$ ipython --no-banner

In [1]: import numpy as np

In [2]: np.set_printoptions(precision=2, suppress=True, linewidth=100, sign=" ")

In [3]: out = np.array([[-3, 0, 1],
   ...:     [-3, 0, -3],
   ...:     [0, -1, 3],
   ...:     [1, 3, -3],
   ...:     [3, 2, -1],
   ...:     [2, -1, -2],
   ...:     [-3, 3, 3],
   ...:     [3, 0, 2],
   ...:     [-1, 1, -1],
   ...:     [-2, 1, 1],
   ...:     [1, 0, -1]])

In [4]: W2 = np.array([[2, 2, -2, -1, -1, 2, 1],
   ...:     [-1, -2, 0, 0, -2, 2, -2],
   ...:     [0, -1, 0, -2, -2, 1, -2]])

In [5]: m1 = out @ W2

In [6]: m1
Out[6]: 
array([[ -6,  -7,   6,   1,   1,  -5,  -5],
       [ -6,  -3,   6,   9,   9,  -9,   3],
       [  1,  -1,   0,  -6,  -4,   1,  -4],
       [ -1,  -1,  -2,   5,  -1,   5,   1],
       [  4,   3,  -6,  -1,  -5,   9,   1],
       [  5,   8,  -4,   2,   4,   0,   8],
       [ -9, -15,   6,  -3,  -9,   3, -15],
       [  6,   4,  -6,  -7,  -7,   8,  -1],
       [ -3,  -3,   2,   3,   1,  -1,  -1],
       [ -5,  -7,   4,   0,  -2,  -1,  -6],
       [  2,   3,  -2,   1,   1,   1,   3]])

In [7]: out = m1[0, 0] * m1[1:] - np.outer(m1[1:, 0], m1[0])

In [8]: out
Out[8]: 
array([[  0, -24,   0, -48, -48,  24, -48],
       [  0,  13,  -6,  35,  23,  -1,  29],
       [  0,  -1,  18, -29,   7, -35, -11],
       [  0,  10,  12,   2,  26, -34,  14],
       [  0, -13,  -6, -17, -29,  25, -23],
       [  0,  27,  18,  27,  63, -63,  45],
       [  0,  18,   0,  36,  36, -18,  36],
       [  0,  -3,   6, -15,  -3,  -9,  -9],
       [  0,   7,   6,   5,  17, -19,  11],
       [  0,  -4,   0,  -8,  -8,   4,  -8]])

In [9]: np.flatnonzero(~out.round(6).any(axis=1))
Out[9]: array([], dtype=int64)

In [10]: m1[:, 0] / m1[0, 0]
Out[10]: array([ 1.  ,  1.  , -0.17,  0.17, -0.67, -0.83,  1.5 , -1.  ,  0.5 ,  0.83, -0.33])

In [11]: r = np.linalg.matrix_rank(m1)

In [12]: r
Out[12]: np.int64(3)

In [13]: N = np.linalg.svd(m1)[2][r:].T

In [14]: [int(np.linalg.matrix_rank(m1[:, :j + 1])) for j in range(7)]
Out[14]: [1, 2, 3, 3, 3, 3, 3]

In [15]: N.shape
Out[15]: (7, 4)

In [16]: [int(np.linalg.matrix_rank(m1[:i])) for i in range(1, len(m1) + 1)]
Out[16]: [1, 2, 3, 3, 3, 3, 3, 3, 3, 3, 3]

In [17]: W1 = np.array([[-5, 1, -8, -9, -8, 0],
    ...:     [4, -2, -1, 0, 8, -8],
    ...:     [2, 2, 6, 3, -9, 8],
    ...:     [-4, -4, -5, 6, -9, -6],
    ...:     [-2, -3, 6, -5, -2, -8],
    ...:     [-3, -5, 2, 7, -3, 2],
    ...:     [4, -3, 3, 2, 4, -6]])

In [18]: b = np.array([-1, 1, 1, -2, -1, -2])

In [19]: H = np.maximum(m1 @ W1 + b, 0)

In [20]: np.linalg.matrix_rank(H)
Out[20]: np.int64(6)

In [21]: W2 = np.array([[-3, 1], [2, -3], [-1, 1], [-2, 0], [1, 3], [3, -3]])

In [22]: W1 @ W2
Out[22]: 
array([[ 35, -40],
       [-31,  57],
       [  1, -49],
       [-30,  -6],
       [-22,  31],
       [-14,  -1],
       [-39,  46]])

In [23]: (H @ W2).round(6).argmax(axis=1)
Out[23]: array([ 0,  1,  0,  1,  1,  1,  0,  0,  1,  0,  1])

In [24]: np.count_nonzero(m1)
Out[24]: np.int64(74)

In [25]: m1[11]
Traceback (most recent call last):
  Cell In[25], line 1
    m1[11]
IndexError: index 11 is out of bounds for axis 0 with size 11


In [26]: m1.shape
Out[26]: (11, 7)

In [27]: np.zeros(11, 7)
Traceback (most recent call last):
  Cell In[27], line 1
    np.zeros(11, 7)
TypeError: Cannot interpret '7' as a data type


In [28]: m1.sum(axis=1)
Out[28]: array([-15,   9, -13,   6,   5,  23, -42,  -3,  -2, -17,   9])

In [29]: round(float(np.linalg.norm(m1)), 2)
Out[29]: 45.87

In [30]: rng = np.random.default_rng(66868)

In [31]: out = m1 + rng.integers(-2, 3, (11, 3)) @ rng.integers(-2, 3, (3, 7))

In [32]: out
Out[32]: 
array([[ -4,  -3,   8,   3,  -1,  -7,  -3],
       [ -4,   1,   2,  13,   7,  -9,   1],
       [ -2,  -4,   6,  -4,  -4,   0,   1],
       [  2,   6,   0,  11,  -5,   2,   4],
       [  1,  -1,  -8,   1,  -4,  11,   0],
       [  4,   8, -10,   8,   3,   2,   5],
       [ -8, -14,   2,  -3,  -9,   4, -18],
       [  6,   1,  -6, -15,  -4,   9,  -3],
       [ -3,  -1,   0,   9,  -1,  -1,  -1],
       [ -8, -12,   0,   0,   0,   2,  -9],
       [  2,   2,  -4,  -1,   2,   2,   1]])

In [33]: out - m1
Out[33]: 
array([[ 2,  4,  2,  2, -2, -2,  2],
       [ 2,  4, -4,  4, -2,  0, -2],
       [-3, -3,  6,  2,  0, -1,  5],
       [ 3,  7,  2,  6, -4, -3,  3],
       [-3, -4, -2,  2,  1,  2, -1],
       [-1,  0, -6,  6, -1,  2, -3],
       [ 1,  1, -4,  0,  0,  1, -3],
       [ 0, -3,  0, -8,  3,  1, -2],
       [ 0,  2, -2,  6, -2,  0,  0],
       [-3, -5, -4,  0,  2,  3, -3],
       [ 0, -1, -2, -2,  1,  1, -2]])

In [34]: np.linalg.matrix_rank(out - m1, tol=1e-8)
Out[34]: np.int64(3)

In [35]: feats = np.load("m.npy")

In [36]: feats
Out[36]: 
array([[ 1.8,  0.2,  1.7,  2. ,  1.4,  0.1],
       [-1. ,  0.3, -1.3, -0.1, -0.8,  0.7],
       [ 0.8, -0.3,  0.7,  0. , -0.8,  0.7],
       [-0.5, -0.1,  0.4,  1.9,  2.3, -1. ],
       [ 1.7, -0.2,  1.2,  0.7, -0.9,  0.3],
       [ 1.5, -1. ,  0. , -0.4, -0.8, -1.4]])

In [37]: f, g = feats[2], feats[4]

In [38]: np.round(f @ g, 2)
Out[38]: np.float64(3.19)

In [39]: pr = (f @ g) / (f @ f) * f

In [40]: pr
Out[40]: array([ 1.09, -0.41,  0.95,  0.  , -1.09,  0.95])

In [41]: np.round(np.linalg.norm(f + g) ** 2 + np.linalg.norm(f - g) ** 2, 2)
Out[41]: np.float64(16.22)

In [42]: idx = rng.permutation(6)

In [43]: idx
Out[43]: array([ 2,  5,  3,  0,  1,  4])

In [44]: out = feats[idx][:, idx]

In [45]: out
Out[45]: 
array([[ 0.7,  0.7,  0. ,  0.8, -0.3, -0.8],
       [ 0. , -1.4, -0.4,  1.5, -1. , -0.8],
       [ 0.4, -1. ,  1.9, -0.5, -0.1,  2.3],
       [ 1.7,  0.1,  2. ,  1.8,  0.2,  1.4],
       [-1.3,  0.7, -0.1, -1. ,  0.3, -0.8],
       [ 1.2,  0.3,  0.7,  1.7, -0.2, -0.9]])

In [46]: np.diag(out)
Out[46]: array([ 0.7, -1.4,  1.9,  1.8,  0.3, -0.9])

In [47]: t3 = np.stack([feats, 4 * feats, feats[::-1]])

In [48]: t3.shape
Out[48]: (3, 6, 6)

In [49]: (t3 @ feats.T).shape
Out[49]: (3, 6, 6)

In [50]: np.linalg.matrix_rank(t3.reshape(3, -1))
Out[50]: np.int64(2)

In [51]: U, sigma, Vh = np.linalg.svd(feats, full_matrices=False)

In [52]: np.allclose(U * sigma @ Vh, feats)
Out[52]: True

In [53]: sigma
Out[53]: array([ 4.6 ,  3.64,  2.19,  0.98,  0.52,  0.26])

In [54]: (sigma > 1e-8).sum()
Out[54]: np.int64(6)

In [55]: np.cumsum(sigma ** 2) / np.sum(sigma ** 2)
Out[55]: array([ 0.52,  0.85,  0.97,  0.99,  1.  ,  1.  ])

In [56]: np.abs(U[:, 0]).round(6).argmax()
Out[56]: np.int64(0)

In [57]: np.round(U.T @ U, 2) + 0
Out[57]: 
array([[ 1.,  0.,  0.,  0.,  0.,  0.],
       [ 0.,  1.,  0.,  0.,  0.,  0.],
       [ 0.,  0.,  1.,  0.,  0.,  0.],
       [ 0.,  0.,  0.,  1.,  0.,  0.],
       [ 0.,  0.,  0.,  0.,  1.,  0.],
       [ 0.,  0.,  0.,  0.,  0.,  1.]])

In [58]: np.abs(Vh[0])
Out[58]: array([ 0.45,  0.03,  0.5 ,  0.57,  0.45,  0.14])

In [59]: arr = np.load("out2.npy")

In [60]: arr.round(2) + 0
Out[60]: 
array([[-0.61, -0.51, -0.06, -0.23, -0.37, -0.12, -0.39,  0.11],
       [-0.19, -0.24, -0.26, -0.47,  0.7 ,  0.14,  0.25,  0.19],
       [ 0.42, -0.4 , -0.49, -0.17, -0.46,  0.14,  0.39, -0.11],
       [-0.47,  0.58, -0.51,  0.06, -0.21,  0.32,  0.14,  0.1 ],
       [-0.19, -0.15,  0.33,  0.  ,  0.01,  0.71,  0.05, -0.58],
       [ 0.37,  0.18,  0.1 , -0.43, -0.13,  0.46, -0.48,  0.41],
       [ 0.14,  0.15, -0.44, -0.19,  0.19, -0.19, -0.52, -0.62],
       [ 0.09, -0.33, -0.33,  0.68,  0.24,  0.3 , -0.32,  0.22]])

In [61]: # columns are unit length and at right angles

In [62]: x0 = np.array([3, 3, 1, -3, 3, 3, 3, -2])

In [63]: np.abs(np.linalg.eigvals(arr))
Out[63]: array([ 1.,  1.,  1.,  1.,  1.,  1.,  1.,  1.])

In [64]: 8 - np.linalg.matrix_rank(arr - np.eye(8), tol=1e-8)
Out[64]: np.int64(1)

In [65]: np.round(np.linalg.inv(arr), 2) + 0
Out[65]: 
array([[-0.61, -0.19,  0.42, -0.47, -0.19,  0.37,  0.14,  0.09],
       [-0.51, -0.24, -0.4 ,  0.58, -0.15,  0.18,  0.15, -0.33],
       [-0.06, -0.26, -0.49, -0.51,  0.33,  0.1 , -0.44, -0.33],
       [-0.23, -0.47, -0.17,  0.06,  0.  , -0.43, -0.19,  0.68],
       [-0.37,  0.7 , -0.46, -0.21,  0.01, -0.13,  0.19,  0.24],
       [-0.12,  0.14,  0.14,  0.32,  0.71,  0.46, -0.19,  0.3 ],
       [-0.39,  0.25,  0.39,  0.14,  0.05, -0.48, -0.52, -0.32],
       [ 0.11,  0.19, -0.11,  0.1 , -0.58,  0.41, -0.62,  0.22]])

In [66]: np.round(np.linalg.det(arr), 2)
Out[66]: np.float64(-1.0)

In [67]: np.sort(np.abs(np.degrees(np.angle(np.linalg.eigvals(arr)))))
Out[67]: array([   0.  ,   50.36,   50.36,  113.01,  113.01,  142.89,  142.89,  180.  ])

In [68]: X = np.minimum.outer(np.arange(1, 7), np.arange(1, 7)) * 3

In [69]: X
Out[69]: 
array([[  3,   3,   3,   3,   3,   3],
       [  3,   6,   6,   6,   6,   6],
       [  3,   6,   9,   9,   9,   9],
       [  3,   6,   9,  12,  12,  12],
       [  3,   6,   9,  12,  15,  15],
       [  3,   6,   9,  12,  15,  18]])

In [70]: # symmetric, so the eigenvalues are real

In [71]: x0 = np.array([2, -5, 3, -4, 4, -3])

In [72]: h = np.maximum(X @ x0, 0)

In [73]: X.T @ h
Out[73]: array([ 0,  0,  0,  0,  0,  0])

In [74]: np.flatnonzero(h > 1e-9)
Out[74]: array([], dtype=int64)

In [75]: np.maximum(X @ (3 * x0), 0)
Out[75]: array([ 0,  0,  0,  0,  0,  0])

In [76]: low = np.linalg.cholesky(X)

In [77]: low
Out[77]: 
array([[ 1.73,  0.  ,  0.  ,  0.  ,  0.  ,  0.  ],
       [ 1.73,  1.73,  0.  ,  0.  ,  0.  ,  0.  ],
       [ 1.73,  1.73,  1.73,  0.  ,  0.  ,  0.  ],
       [ 1.73,  1.73,  1.73,  1.73,  0.  ,  0.  ],
       [ 1.73,  1.73,  1.73,  1.73,  1.73,  0.  ],
       [ 1.73,  1.73,  1.73,  1.73,  1.73,  1.73]])

In [78]: X / np.sqrt(np.outer(np.diag(X), np.diag(X)))
Out[78]: 
array([[ 1.  ,  0.71,  0.58,  0.5 ,  0.45,  0.41],
       [ 0.71,  1.  ,  0.82,  0.71,  0.63,  0.58],
       [ 0.58,  0.82,  1.  ,  0.87,  0.77,  0.71],
       [ 0.5 ,  0.71,  0.87,  1.  ,  0.89,  0.82],
       [ 0.45,  0.63,  0.77,  0.89,  1.  ,  0.91],
       [ 0.41,  0.58,  0.71,  0.82,  0.91,  1.  ]])

In [79]: out = X ** -1
Traceback (most recent call last):
  Cell In[79], line 1
    out = X ** -1
ValueError: Integers to negative integer powers are not allowed.


In [80]: out = np.linalg.inv(X)

In [81]: np.linalg.inv(out)
Out[81]: 
array([[  3.,   3.,   3.,   3.,   3.,   3.],
       [  3.,   6.,   6.,   6.,   6.,   6.],
       [  3.,   6.,   9.,   9.,   9.,   9.],
       [  3.,   6.,   9.,  12.,  12.,  12.],
       [  3.,   6.,   9.,  12.,  15.,  15.],
       [  3.,   6.,   9.,  12.,  15.,  18.]])

In [82]: np.allclose(out, X.T)
Out[82]: False

In [83]: np.round(X @ out, 2) + 0
Out[83]: 
array([[ 1.,  0.,  0.,  0.,  0.,  0.],
       [ 0.,  1.,  0.,  0.,  0.,  0.],
       [ 0.,  0.,  1.,  0.,  0.,  0.],
       [ 0.,  0.,  0.,  1.,  0.,  0.],
       [ 0.,  0.,  0.,  0.,  1.,  0.],
       [ 0.,  0.,  0.,  0.,  0.,  1.]])

In [84]: round(float(np.linalg.cond(X)), 2)
Out[84]: 64.89

In [85]: np.round(np.linalg.slogdet(X)[0], 2)
Out[85]: np.float64(1.0)

In [86]: round(float(np.linalg.det(X) * np.linalg.det(out)), 2)
Out[86]: 1.0

In [87]: x0 = np.array([-2, 1, 0, 1, -1, 2])

In [88]: rhs = X @ x0

In [89]: b, lr = np.zeros(6), 1 / np.linalg.norm(X, 2) ** 2

In [90]: for i in range(50):
    ...:     b -= lr * X.T @ (X @ b - rhs)
    ...:     if i % 10 == 0: print(i, round(np.linalg.norm(X @ b - rhs), 2))
    ...: 
0 5.95
10 5.44
20 5.02
30 4.66
40 4.37

In [91]: b
Out[91]: array([-0.07,  0.06,  0.22,  0.42,  0.6 ,  0.8 ])

In [92]: w, evecs = np.linalg.eigh(X)

In [93]: evecs @ np.diag(w) @ evecs.T
Out[93]: 
array([[  3.,   3.,   3.,   3.,   3.,   3.],
       [  3.,   6.,   6.,   6.,   6.,   6.],
       [  3.,   6.,   9.,   9.,   9.,   9.],
       [  3.,   6.,   9.,  12.,  12.,  12.],
       [  3.,   6.,   9.,  12.,  15.,  15.],
       [  3.,   6.,   9.,  12.,  15.,  18.]])

In [94]: (w > 1e-8).sum(), (w < -1e-8).sum()
Out[94]: (np.int64(6), np.int64(0))

In [95]: np.round(evecs.T @ evecs, 2) + 0
Out[95]: 
array([[ 1.,  0.,  0.,  0.,  0.,  0.],
       [ 0.,  1.,  0.,  0.,  0.,  0.],
       [ 0.,  0.,  1.,  0.,  0.,  0.],
       [ 0.,  0.,  0.,  1.,  0.,  0.],
       [ 0.,  0.,  0.,  0.,  1.,  0.],
       [ 0.,  0.,  0.,  0.,  0.,  1.]])

In [96]: np.abs(evecs[:, -1])
Out[96]: array([ 0.13,  0.26,  0.37,  0.46,  0.52,  0.55])

In [97]: out = np.array([[2, 2], [2, 1]])

In [98]: W2 = np.array([[-3, 1], [-8, 8]])

In [99]: E = np.kron(out, W2)

In [100]: E
Out[100]: 
array([[ -6,   2,  -6,   2],
       [-16,  16, -16,  16],
       [ -6,   2,  -3,   1],
       [-16,  16,  -8,   8]])

In [101]: w, evecs = np.linalg.eig(E)

In [102]: np.sort(np.linalg.eigvals(E @ E))
Out[102]: array([   1.55,   16.42,   62.35,  660.68])

In [103]: np.round(E @ evecs[:, 0] - w[0] * evecs[:, 0], 2) + 0
Out[103]: array([ 0.,  0.,  0.,  0.])

In [104]: w
Out[104]: array([25.7 ,  1.24, -7.9 , -4.05])

In [105]: np.sort(np.linalg.eigvals(np.linalg.inv(E)))
Out[105]: array([-0.25, -0.13,  0.04,  0.8 ])
